% python3 -q
>>> import numpy as np
>>> np.set_printoptions(precision=3, suppress=True, linewidth=200)
>>> data = np.load("layer10.npy")
>>> data
array([[ 1,  1,  1,  1,  1,  1,  1,  1],
       [ 1,  1, -1, -1, -1, -1,  1,  1],
       [ 1,  1, -1, -1,  1,  1, -1, -1],
       [ 1, -1, -1,  1, -1,  1,  1, -1]])
>>> u, r1 = data[0], data[3]
>>> u @ u
np.int64(8)
>>> u @ r1
np.int64(0)
>>> pr = (u @ r1) / (u @ u) * u
>>> (r1 - pr) @ u
np.float64(0.0)
>>> pr
array([0., 0., 0., 0., 0., 0., 0., 0.])
>>> np.linalg.matrix_rank(np.outer(u, r1))
np.int64(1)
>>> print(np.abs(data).max())
1
>>> data - data[0]
array([[ 0,  0,  0,  0,  0,  0,  0,  0],
       [ 0,  0, -2, -2, -2, -2,  0,  0],
       [ 0,  0, -2, -2,  0,  0, -2, -2],
       [ 0, -2, -2,  0, -2,  0,  0, -2]])
>>> t3 = np.stack([data, -1 * data, data[::-1]])
>>> (t3 @ data.T).shape
(3, 4, 4)
>>> np.linalg.matrix_rank(t3.reshape(3, -1))
np.int64(2)
>>> t3.sum(axis=0)
array([[ 1, -1, -1,  1, -1,  1,  1, -1],
       [ 1,  1, -1, -1,  1,  1, -1, -1],
       [ 1,  1, -1, -1, -1, -1,  1,  1],
       [ 1,  1,  1,  1,  1,  1,  1,  1]])
>>> np.linalg.norm(t3, axis=(1, 2))
array([5.657, 5.657, 5.657])
>>> np.linalg.norm(data, axis=1).argmax()
np.int64(0)
>>> round(float(np.linalg.norm(data, "nuc")), 3)
11.314
>>> round(float(np.linalg.norm(data, 1)), 3), round(np.linalg.norm(data, np.inf), 3)
(4.0, np.float64(8.0))
>>> left, sig, Vh = np.linalg.svd(data, full_matrices=False)
>>> left.shape, sig.shape, Vh.shape
((4, 4), (4,), (4, 8))
>>> sig / sig[0]
array([1., 1., 1., 1.])
>>> np.round(left.T @ data @ Vh.T, 3) + 0
array([[2.828, 0.   , 0.   , 0.   ],
       [0.   , 2.828, 0.   , 0.   ],
       [0.   , 0.   , 2.828, 0.   ],
       [0.   , 0.   , 0.   , 2.828]])
>>> X = np.loadtxt("m.csv", delimiter=",")
>>> X
array([[-2.147, -0.211, -0.095,  0.016, -0.099, -0.208,  0.214,  0.283,  0.292],
       [-0.211, -2.066,  0.088,  0.126,  0.083,  0.114,  0.093,  0.252, -0.117],
       [-0.095,  0.088, -2.227, -0.392,  0.347,  0.05 , -0.018,  0.015,  0.281],
       [ 0.016,  0.126, -0.392, -2.282, -0.432, -0.83 , -0.528,  0.236, -0.666],
       [-0.099,  0.083,  0.347, -0.432, -2.258,  0.784,  0.038,  0.182, -0.215],
       [-0.208,  0.114,  0.05 , -0.83 ,  0.784, -0.843,  0.391, -0.078,  0.976],
       [ 0.214,  0.093, -0.018, -0.528,  0.038,  0.391, -1.918, -0.33 ,  0.556],
       [ 0.283,  0.252,  0.015,  0.236,  0.182, -0.078, -0.33 , -2.498, -0.376],
       [ 0.292, -0.117,  0.281, -0.666, -0.215,  0.976,  0.556, -0.376, -0.762]])
>>> try:
...     np.linalg.cholesky(X)
... except np.linalg.LinAlgError as e:
...     print("failed:", e)
... 
failed: Matrix is not positive definite
>>> print(np.all(np.linalg.eigvalsh(X) > 0))
False
>>> w, V = np.linalg.eigh(X)
>>> round(float(w.sum()), 3), np.trace(X)
(-17.001, np.float64(-17.001))
>>> np.unique(w.round(6) + 0, return_counts=True)[1]
array([1, 1, 1, 1, 1, 1, 1, 1, 1])
>>> V @ np.diag(w) @ V.T
array([[-2.147, -0.211, -0.095,  0.016, -0.099, -0.208,  0.214,  0.283,  0.292],
       [-0.211, -2.066,  0.088,  0.126,  0.083,  0.114,  0.093,  0.252, -0.117],
       [-0.095,  0.088, -2.227, -0.392,  0.347,  0.05 , -0.018,  0.015,  0.281],
       [ 0.016,  0.126, -0.392, -2.282, -0.432, -0.83 , -0.528,  0.236, -0.666],
       [-0.099,  0.083,  0.347, -0.432, -2.258,  0.784,  0.038,  0.182, -0.215],
       [-0.208,  0.114,  0.05 , -0.83 ,  0.784, -0.843,  0.391, -0.078,  0.976],
       [ 0.214,  0.093, -0.018, -0.528,  0.038,  0.391, -1.918, -0.33 ,  0.556],
       [ 0.283,  0.252,  0.015,  0.236,  0.182, -0.078, -0.33 , -2.498, -0.376],
       [ 0.292, -0.117,  0.281, -0.666, -0.215,  0.976,  0.556, -0.376, -0.762]])
>>> print(np.round(V.T @ V, 3) + 0)
[[1. 0. 0. 0. 0. 0. 0. 0. 0.]
 [0. 1. 0. 0. 0. 0. 0. 0. 0.]
 [0. 0. 1. 0. 0. 0. 0. 0. 0.]
 [0. 0. 0. 1. 0. 0. 0. 0. 0.]
 [0. 0. 0. 0. 1. 0. 0. 0. 0.]
 [0. 0. 0. 0. 0. 1. 0. 0. 0.]
 [0. 0. 0. 0. 0. 0. 1. 0. 0.]
 [0. 0. 0. 0. 0. 0. 0. 1. 0.]
 [0. 0. 0. 0. 0. 0. 0. 0. 1.]]
>>> print((w > 1e-8).sum(), (w < -1e-8).sum())
1 8
>>> w
array([-3.001, -3.   , -2.999, -2.001, -2.   , -2.   , -2.   , -1.   ,  1.   ])
>>> O, _ = np.linalg.qr(np.array([[1.7, -1.0],
...     [-2.3, 0.4],
...     [-0.7, 0.3],
...     [-0.3, -0.3],
...     [-1.3, -0.5],
...     [1.2, 0.4]]))
>>> M = O @ O.T
>>> M
array([[ 0.63 , -0.373, -0.203,  0.128,  0.154, -0.111],
       [-0.373,  0.45 ,  0.147,  0.038,  0.212, -0.2  ],
       [-0.203,  0.147,  0.069, -0.028, -0.014,  0.005],
       [ 0.128,  0.038, -0.028,  0.083,  0.183, -0.155],
       [ 0.154,  0.212, -0.014,  0.183,  0.44 , -0.379],
       [-0.111, -0.2  ,  0.005, -0.155, -0.379,  0.328]])
>>> other = M / np.sqrt((M ** 2).mean(axis=1, keepdims=True))
>>> other[1]
array([-1.363,  1.643,  0.538,  0.14 ,  0.776, -0.729])
>>> np.linalg.matrix_rank(M - M.mean(axis=1, keepdims=True))
np.int64(2)
>>> np.round(np.sort(np.abs(np.linalg.eigvals(M))), 3) + 0
array([0., 0., 0., 0., 1., 1.])
>>> np.linalg.matrix_power(M, 3)
array([[ 0.63 , -0.373, -0.203,  0.128,  0.154, -0.111],
       [-0.373,  0.45 ,  0.147,  0.038,  0.212, -0.2  ],
       [-0.203,  0.147,  0.069, -0.028, -0.014,  0.005],
       [ 0.128,  0.038, -0.028,  0.083,  0.183, -0.155],
       [ 0.154,  0.212, -0.014,  0.183,  0.44 , -0.379],
       [-0.111, -0.2  ,  0.005, -0.155, -0.379,  0.328]])
>>> print(np.allclose(M @ M.T, M.T @ M))
True
>>> np.round(np.trace(M), 3)
np.float64(2.0)
>>> round(np.abs(np.linalg.eigvals(M)).max(), 3)
np.float64(1.0)
>>> w, V = np.linalg.eigh(M)
>>> x = np.array([2, 0, 3, 9, 4, 7])
>>> np.round(np.linalg.eigvalsh(M[1:, 1:]), 3) + 0
array([0.  , 0.  , 0.  , 0.37, 1.  ])
>>> V * np.abs(w) @ V.T
array([[ 0.63 , -0.373, -0.203,  0.128,  0.154, -0.111],
       [-0.373,  0.45 ,  0.147,  0.038,  0.212, -0.2  ],
       [-0.203,  0.147,  0.069, -0.028, -0.014,  0.005],
       [ 0.128,  0.038, -0.028,  0.083,  0.183, -0.155],
       [ 0.154,  0.212, -0.014,  0.183,  0.44 , -0.379],
       [-0.111, -0.2  ,  0.005, -0.155, -0.379,  0.328]])
>>> round(float(np.abs(M).sum(axis=1).max()), 3), np.round(np.abs(w).max(), 3)
(1.6, np.float64(1.0))
>>> np.argsort(-np.linalg.norm(M, axis=0).round(6), kind="stable")[:3]
array([0, 1, 4])
>>> left, sig, Vh = np.linalg.svd(M)
>>> np.argmax(sig[:-1] / (sig[1:] + 1e-6)) + 1
np.int64(2)
>>> print(sig.round(3) + 0)
[1. 1. 0. 0. 0. 0.]
>>> other = left[:, :2] @ np.diag(sig[:2]) @ Vh[:2]
>>> print(round(np.linalg.norm(M - other, 2), 3), np.round(sig[2], 3))
0.0 0.0
>>> print(np.linalg.matrix_rank(M, rtol=0.05))
2
>>> np.round(np.linalg.norm(M - other) / np.linalg.norm(M), 3)
np.float64(0.0)
>>> round(float(np.abs(M - other).max()), 3)
0.0
>>> other
array([[ 0.63 , -0.373, -0.203,  0.128,  0.154, -0.111],
       [-0.373,  0.45 ,  0.147,  0.038,  0.212, -0.2  ],
       [-0.203,  0.147,  0.069, -0.028, -0.014,  0.005],
       [ 0.128,  0.038, -0.028,  0.083,  0.183, -0.155],
       [ 0.154,  0.212, -0.014,  0.183,  0.44 , -0.379],
       [-0.111, -0.2  ,  0.005, -0.155, -0.379,  0.328]])
>>> F = np.loadtxt("a.csv", delimiter=",")
>>> F
array([[-0.079,  0.211, -0.315,  0.134,  0.024],
       [-0.449, -0.614,  0.186, -0.082,  0.029],
       [ 0.502, -0.084,  0.025,  0.111,  0.084],
       [-0.37 ,  0.298,  0.305, -0.39 ,  0.048],
       [-0.053,  0.424,  0.675,  0.362, -0.104],
       [-0.053, -0.183,  0.347,  0.022,  0.467],
       [ 0.185, -0.028, -0.083,  0.359,  0.277],
       [ 0.475, -0.297,  0.333, -0.338, -0.502],
       [-0.132,  0.089, -0.24 , -0.419,  0.029],
       [ 0.053,  0.395, -0.072, -0.25 , -0.221],
       [-0.343, -0.126, -0.122,  0.446, -0.618]])
>>> proj = F @ np.linalg.solve(F.T @ F, F.T)
>>> proj @ F[:, 2]
array([-0.315,  0.186,  0.025,  0.305,  0.675,  0.347, -0.083,  0.333, -0.24 , -0.072, -0.122])
>>> Ac = (F - F.mean(axis=0)) / F.std(axis=0)
>>> print(np.argwhere(np.abs(Ac) > 2))
[[1 1]
 [4 2]]
>>> beta = np.linalg.lstsq(np.delete(Ac, 0, axis=1), Ac[:, 0])[0]
>>> beta
array([ 0.002,  0.027, -0.001, -0.013])
>>> print(np.round(1 - np.var(Ac[:, 0] - np.delete(Ac, 0, axis=1) @ beta), 3))
0.001
